$ python3 -q
>>> import numpy as np
>>> from numpy import linalg as LA
>>> np.set_printoptions(precision=1, suppress=True, linewidth=160)
>>> m1 = np.loadtxt("out8.csv", delimiter=",")
>>> m1
array([[0., 0., 1., 1.],
       [0., 0., 1., 1.],
       [1., 1., 0., 1.],
       [1., 1., 1., 0.]])
>>> [round(float(x), 1) for x in LA.svd(m1, compute_uv=False)[:3]]
[2.6, 1.6, 1.0]
>>> LA.cond(m1) > 100
np.True_
>>> np.argsort(-LA.norm(m1, axis=0).round(6), kind="stable")[:3]
array([2, 3, 0])
>>> Uu, sig, Vh = LA.svd(m1)
>>> vecs = Vh[:(sig > 1e-8).sum()]
>>> rng = np.random.default_rng(337135)
>>> vec = m1[3] + -3 * m1[1] + rng.integers(2) * np.eye(4)[1]
>>> vec
array([ 1.,  2., -2., -3.])
>>> np.diag(vecs.T @ vecs)
array([0.5, 0.5, 1. , 1. ])
>>> print(np.allclose(vecs.T @ vecs @ vec, vec))
False
>>> np.round(vecs.T @ vecs, 1) + 0
array([[0.5, 0.5, 0. , 0. ],
       [0.5, 0.5, 0. , 0. ],
       [0. , 0. , 1. , 0. ],
       [0. , 0. , 0. , 1. ]])
>>> vals, vecs = LA.eigh(m1)
>>> np.round(vecs @ np.diag(vals) @ vecs.T, 1) + 0
array([[0., 0., 1., 1.],
       [0., 0., 1., 1.],
       [1., 1., 0., 1.],
       [1., 1., 1., 0.]])
>>> vals.round(1) + 0
array([-1.6, -1. ,  0. ,  2.6])
>>> np.abs(vecs[:, -1]).round(6).argmax()
np.int64(2)
>>> np.round(LA.eigvalsh(m1 @ m1), 1) + 0
array([0. , 1. , 2.4, 6.6])
>>> print(np.round(LA.svd(m1, compute_uv=False), 1) + 0)
[2.6 1.6 1.  0. ]
>>> np.abs(vecs[:, -1])
array([0.4, 0.4, 0.6, 0.6])
>>> M = np.loadtxt("run12.csv", delimiter=",")
>>> M
array([[  1.3,  -0.2,   0.2,   1.2],
       [ -1.1,   0.8,  -0.2,  -3.4],
       [  2.9,  -2.5,   1.2,   8.8],
       [ -3.5,   2.5,  -0.4,  -9.6],
       [ -4. ,   2.6,  -3.3, -10.3],
       [ -2.8,   1.9,  -4.1,  -7.2],
       [ -0.2,  -1. ,  -4.4,   2. ],
       [  5.1,  -3.9,   4. ,  14.5],
       [ -4.6,   4.3,  -2.7, -15.5],
       [  1.4,  -1. ,   1.1,   3.5],
       [ -0.7,  -0.3,  -4. ,   0. ],
       [  0.5,   0.1,  -0.1,   0.2],
       [  1.9,  -1.5,   1.4,   5.4],
       [  3.1,  -2.3,   2. ,   8.9],
       [  2.1,  -1.3,   3.9,   5.4],
       [  6.2,  -4.8,   5.6,  18.3],
       [  1.3,  -1.2,  -2. ,   3.5],
       [ -0.1,   0.2,   2. ,  -0.5],
       [  4.4,  -3.1,   2.2,  11.7],
       [  1.4,  -0.8,   0.6,   3.2],
       [ -3.9,   4. ,   1.9, -13.6],
       [  4.9,  -3.9,   2.1,  14.5]])
>>> Ac = M - M.mean(axis=0)
>>> vecs = LA.svd(Ac)[2][:2]
>>> out = Ac - Ac @ vecs.T @ vecs
>>> np.round(out.std(axis=0), 1) + 0
array([0.3, 0.1, 0. , 0.1])
